$ ipython --no-banner

In [1]: import numpy as np

In [2]: import numpy.linalg as la

In [3]: np.set_printoptions(precision=1, suppress=True, linewidth=140)

In [4]: O, _ = la.qr(np.array([[-0.2, 0.0, -1.0], [-1.0, 0.2, -0.1], [1.0, -0.1, -1.6]]))

In [5]: E = 4 * O

In [6]: E
Out[6]: 
array([[-0.6,  1.5,  3.7],
       [-2.8, -2.8,  0.7],
       [ 2.8, -2.5,  1.5]])

In [7]: np.round(la.eigvals(E).sum().real, 1)
Out[7]: np.float64(-1.9)

In [8]: round(la.det(E.T), 1)
Out[8]: np.float64(64.0)

In [9]: la.eigvals(E)
Out[9]: array([ 4. +0.j , -2.9+2.7j, -2.9-2.7j])

In [10]: Y = la.inv(E)

In [11]: np.allclose(Y, E.T)
Out[11]: False

In [12]: round(float(la.cond(E)), 1)
Out[12]: 1.0

In [13]: la.inv(Y)
Out[13]: 
array([[-0.6,  1.5,  3.7],
       [-2.8, -2.8,  0.7],
       [ 2.8, -2.5,  1.5]])

In [14]: print(np.round(E @ Y, 1) + 0)
[[1. 0. 0.]
 [0. 1. 0.]
 [0. 0. 1.]]

In [15]: vec = np.array([1, 8, 2])

In [16]: print(np.sign((E @ vec).round(6)))
[ 1. -1. -1.]

In [17]: (E * vec).sum(axis=1)
Out[17]: array([ 19. , -23.4, -13.9])

In [18]: (E @ vec).argmax()
Out[18]: np.int64(0)

In [19]: E @ vec
Out[19]: array([ 19. , -23.4, -13.9])

In [20]: def softmax(z):
    ...:     e = np.exp(z - z.max(axis=-1, keepdims=True))
    ...:     return e / e.sum(axis=-1, keepdims=True)
    ...: 

In [21]: np.round(softmax(E[2]), 1) + 0
Out[21]: array([0.8, 0. , 0.2])

In [22]: softmax(E).sum(axis=1)
Out[22]: array([1., 1., 1.])

In [23]: scores = E @ E.T / np.sqrt(3)

In [24]: softmax(scores).round(6).argmax(axis=1)
Out[24]: array([0, 1, 2])

In [25]: data = np.load("data.npy")

In [26]: data
Out[26]: 
array([[0, 0, 1],
       [1, 0, 0],
       [0, 1, 0]])

In [27]: # row-stochastic, so 1 is an eigenvalue

In [28]: data[:, 1] @ data[:, 0]
Out[28]: np.int64(0)

In [29]: la.norm(data, axis=0)
Out[29]: array([1., 1., 1.])

In [30]: la.svd(data, compute_uv=False)
Out[30]: array([1., 1., 1.])

In [31]: data @ data.T
Out[31]: 
array([[1, 0, 0],
       [0, 1, 0],
       [0, 0, 1]])

In [32]: feats = np.array([[0, 0, 1, 1], [0, 0, 0, 1], [1, 0, 0, 0], [1, 1, 0, 0]])

In [33]: # symmetric, so the eigenvalues are real

In [34]: f, v = feats[3], feats[1]

In [35]: f @ f
Out[35]: np.int64(2)

In [36]: pr = (f @ v) / (f @ f) * f

In [37]: (v - pr) @ f
Out[37]: np.float64(0.0)

In [38]: v - pr
Out[38]: array([0., 0., 0., 1.])

In [39]: np.outer(f, v)
Out[39]: 
array([[0, 0, 0, 1],
       [0, 0, 0, 1],
       [0, 0, 0, 0],
       [0, 0, 0, 0]])

In [40]: print(np.round(la.norm(f + v) ** 2 + la.norm(f - v) ** 2, 1))
6.0

In [41]: pr
Out[41]: array([0., 0., 0., 0.])

In [42]: la.matrix_rank(np.outer(f, v))
Out[42]: np.int64(1)

In [43]: w, evecs = la.eigh(feats)

In [44]: vec = np.array([3, 1, 2, 2])

In [45]: round(float(vec @ feats @ vec / (vec @ vec)), 1), round(w[0], 1), round(float(w[-1]), 1)
Out[45]: (1.6, np.float64(-1.6), 1.6)

In [46]: print(np.abs(feats).sum(axis=1).max(), round(float(np.abs(w).max()), 1))
2 1.6

In [47]: print(la.eigvalsh(feats[1:, 1:]))
[-1.  0.  1.]

In [48]: (np.sign(evecs[:, -1].round(6)) == np.sign(evecs[0, -1].round(6))).astype(int)
Out[48]: array([1, 1, 1, 1])

In [49]: print(vec @ feats @ vec)
28

In [50]: np.round(evecs * np.maximum(w, 0) @ evecs.T, 1) + 0
Out[50]: 
array([[0.7, 0.2, 0.5, 0.5],
       [0.2, 0.4, 0. , 0.5],
       [0.5, 0. , 0.4, 0.2],
       [0.5, 0.5, 0.2, 0.7]])

In [51]: np.round(evecs * np.abs(w) @ evecs.T, 1) + 0
Out[51]: 
array([[1.3, 0.4, 0. , 0. ],
       [0.4, 0.9, 0. , 0. ],
       [0. , 0. , 0.9, 0.4],
       [0. , 0. , 0.4, 1.3]])

In [52]: mat = np.load("case16.npy")

In [53]: mat
Out[53]: 
array([[-0.9, -0.9, -1. ,  1. ,  1. ,  1. ],
       [ 0.8, -0.4, -0.4, -0.6,  0.3, -0.9],
       [-0.9,  0.9,  0.9,  0.7, -1. ,  1. ],
       [-0.9,  0.4,  0.1,  1. ,  0.7,  1. ],
       [ 1. , -0.6, -0.4, -1. , -0.4, -1. ],
       [ 1. ,  0.8,  0.8, -0.9, -1. , -0.9],
       [-1. ,  0.6,  0.1,  1. ,  0.9,  1. ],
       [-0.9, -1. , -1. ,  1. ,  1. ,  0.9],
       [ 0.5, -1. , -1. ,  0.2,  1. , -0.8],
       [ 0.5, -0.9, -0.9, -0.5,  1. , -0.9],
       [-0.8, -1. , -1. ,  0.9,  1. ,  0.7],
       [-0.1, -0.8, -0.8, -0.1,  1. , -0.4],
       [-0.9, -1. , -1. ,  1. ,  1. ,  0.9],
       [ 0.9, -1. , -1. , -0.5,  1. , -1. ],
       [-1. ,  1. ,  1. ,  0.9, -1. ,  1. ],
       [ 1. ,  1. ,  1. , -1. , -1. , -1. ],
       [-0.1,  1. ,  1. , -0.7, -1. ,  0.5],
       [ 0. , -0.6, -0.7,  0.5,  0.9,  0. ],
       [-1. ,  0.7,  0.4,  1. ,  0.2,  1. ],
       [-0.8,  0.7,  0.7,  0.2, -0.9,  0.9],
       [ 0.7, -0.7, -0.6, -0.8,  0.8, -0.9],
       [ 0.4,  0.9,  0.9, -0.3, -1. ,  0.1],
       [ 0.8,  0.2,  0.2, -0.4, -0.6, -0.7],
       [ 0.7, -0.6, -0.4, -0.8,  0.4, -0.9],
       [ 0.2,  0.5,  0.4,  0. , -0.7,  0. ],
       [-0.8,  0.9,  0.9, -0.2, -1. ,  0.8],
       [-1. ,  0.7,  0.6,  0.9, -0.4,  1. ],
       [ 1. ,  1. ,  1. , -1. , -1. , -1. ],
       [-1. ,  0.8,  0.7,  0.9, -0.6,  1. ],
       [ 0.8,  0.7,  0.6, -0.2, -0.9, -0.5],
       [ 0.1,  0.7,  0.7, -0.5, -1. ,  0. ],
       [-0.4,  1. ,  1. , -0.6, -1. ,  0.6]])

In [54]: Xc = mat - mat.mean(axis=1)
ValueError: operands could not be broadcast together with shapes (32,6) (32,) 


In [55]: Xc = mat - mat.mean(axis=0)

In [56]: left, sv, VT = la.svd(Xc, full_matrices=False)

In [57]: np.abs(VT[0]).argmax()
Out[57]: np.int64(4)

In [58]: np.searchsorted(np.cumsum(sv ** 2) / (sv ** 2).sum(), 0.9) + 1
Out[58]: np.int64(2)

In [59]: sv
Out[59]: array([7.9, 7.4, 1.6, 1.4, 0.6, 0.2])

In [60]: np.abs(VT[-1])
Out[60]: array([0.1, 0.6, 0.8, 0.1, 0.2, 0.1])

In [61]: P = mat @ la.solve(mat.T @ mat, mat.T)

In [62]: np.diag(P)
Out[62]: 
array([0.2, 0.1, 0.1, 0.2, 0.3, 0.1, 0.5, 0.1, 0.2, 0.2, 0.1, 0.3, 0.1, 0.1, 0.3, 0.2, 0.3, 0.1, 0.2, 0.1, 0.2, 0.3, 0.1, 0.2, 0.2, 0.3,
       0.1, 0.2, 0.1, 0.3, 0.1, 0.2])

In [63]: P @ mat[:, 1]
Out[63]: 
array([-0.9, -0.4,  0.9,  0.4, -0.6,  0.8,  0.6, -1. , -1. , -0.9, -1. , -0.8, -1. , -1. ,  1. ,  1. ,  1. , -0.6,  0.7,  0.7, -0.7,  0.9,
        0.2, -0.6,  0.5,  0.9,  0.7,  1. ,  0.8,  0.7,  0.7,  1. ])

In [64]: Y = np.array([[1, 1, 0, 0, 1, 0, 2],
    ...:     [0, 1, 3, 1, 2, 0, 3],
    ...:     [1, 0, 2, 0, 1, 0, 2],
    ...:     [2, 0, 3, 2, 0, 0, 2],
    ...:     [0, 0, 3, 0, 0, 2, 1],
    ...:     [0, 0, 1, 3, 3, 0, 3],
    ...:     [0, 3, 2, 2, 0, 0, 0]])

In [65]: X = Y + Y.T

In [66]: X
Out[66]: 
array([[2, 1, 1, 2, 1, 0, 2],
       [1, 2, 3, 1, 2, 0, 6],
       [1, 3, 4, 3, 4, 1, 4],
       [2, 1, 3, 4, 0, 3, 4],
       [1, 2, 4, 0, 0, 5, 1],
       [0, 0, 1, 3, 5, 0, 3],
       [2, 6, 4, 4, 1, 3, 0]])

In [67]: w, evecs = la.eigvalsh(X)
ValueError: too many values to unpack (expected 2)


In [68]: w, evecs = la.eigh(X)

In [69]: np.unique(w.round(6) + 0, return_counts=True)[1]
Out[69]: array([1, 1, 1, 1, 1, 1, 1])

In [70]: la.eigvalsh(X @ X)
Out[70]: array([  0.2,   1.2,  10.4,  12.3,  22.4,  59.1, 260.4])

In [71]: (w > 1e-8).sum(), (w < -1e-8).sum()
Out[71]: (np.int64(5), np.int64(2))

In [72]: la.svd(X, compute_uv=False)
Out[72]: array([16.1,  7.7,  4.7,  3.5,  3.2,  1.1,  0.5])

In [73]: vec = np.array([-3, 3, 0, 1, 1, 0, 4])

In [74]: y = X @ vec

In [75]: b, lr = np.zeros(7), 1 / la.norm(X, 2) ** 2

In [76]: for i in range(300):
    ...:     b -= lr * X.T @ (X @ b - y)
    ...:     if i % 50 == 0: print(i, round(la.norm(X @ b - y), 1))
    ...: 
0 13.8
50 3.3
100 2.7
150 2.2
200 1.8
250 1.5

In [77]: b
Out[77]: array([-2.1,  2.2,  1.3,  0.9,  1.1, -0.7,  3.4])

In [78]: K = np.array([[0, 2, 1, 0, 1, 1],
    ...:     [1, 0, 2, 1, 0, 1],
    ...:     [2, 3, 2, 2, 0, 2],
    ...:     [3, 2, 1, 3, 2, 1],
    ...:     [0, 2, 3, 1, 2, 1],
    ...:     [5, 2, 11, 5, 1, 6]])

In [79]: K
Out[79]: 
array([[ 0,  2,  1,  0,  1,  1],
       [ 1,  0,  2,  1,  0,  1],
       [ 2,  3,  2,  2,  0,  2],
       [ 3,  2,  1,  3,  2,  1],
       [ 0,  2,  3,  1,  2,  1],
       [ 5,  2, 11,  5,  1,  6]])

In [80]: # looks like rank 5

In [81]: left, sv, VT = la.svd(K)

In [82]: evecs = VT[:(sv > 1e-8).sum()]

In [83]: rng = np.random.default_rng(63)

In [84]: vec = K[3] + 5 * K[1] + rng.integers(2) * np.eye(6)[3]

In [85]: vec
Out[85]: array([ 8.,  2., 11.,  8.,  2.,  6.])

In [86]: print(np.diag(evecs.T @ evecs))
[0.7 1.  0.9 0.8 1.  0.6]

In [87]: np.allclose(evecs.T @ evecs @ vec, vec)
Out[87]: True

In [88]: np.round(evecs.T @ evecs, 1) + 0
Out[88]: 
array([[ 0.7, -0.1, -0.1,  0.3,  0. ,  0.3],
       [-0.1,  1. , -0.1,  0.1,  0. ,  0.1],
       [-0.1, -0.1,  0.9,  0.1,  0. ,  0.2],
       [ 0.3,  0.1,  0.1,  0.8,  0. , -0.3],
       [ 0. ,  0. ,  0. ,  0. ,  1. ,  0. ],
       [ 0.3,  0.1,  0.2, -0.3,  0. ,  0.6]])

In [89]: f, v = K[4], K[0]

In [90]: f @ f
Out[90]: np.int64(19)

In [91]: f @ v
Out[91]: np.int64(10)

In [92]: pr = (f @ v) / (f @ f) * f

In [93]: round(float(la.norm(f + v) ** 2 + la.norm(f - v) ** 2), 1)
Out[93]: 52.0

In [94]: v - pr
Out[94]: array([ 0. ,  0.9, -0.6, -0.5, -0.1,  0.5])

In [95]: round((v - pr) @ f, 1)
Out[95]: np.float64(0.0)

In [96]: print(np.outer(f, v))
[[0 0 0 0 0 0]
 [0 4 2 0 2 2]
 [0 6 3 0 3 3]
 [0 2 1 0 1 1]
 [0 4 2 0 2 2]
 [0 2 1 0 1 1]]

In [97]: la.matrix_rank(np.outer(f, v))
Out[97]: np.int64(1)

In [98]: f = np.array([3, -3, 1])

In [99]: np.cross(K[2, :3], K[5, :3])
Out[99]: array([ 29, -12, -11])

In [100]: np.correlate(K[2], K[5], "full")
Out[100]: array([12, 20, 25, 51, 49, 60, 43, 24, 32,  4, 10])
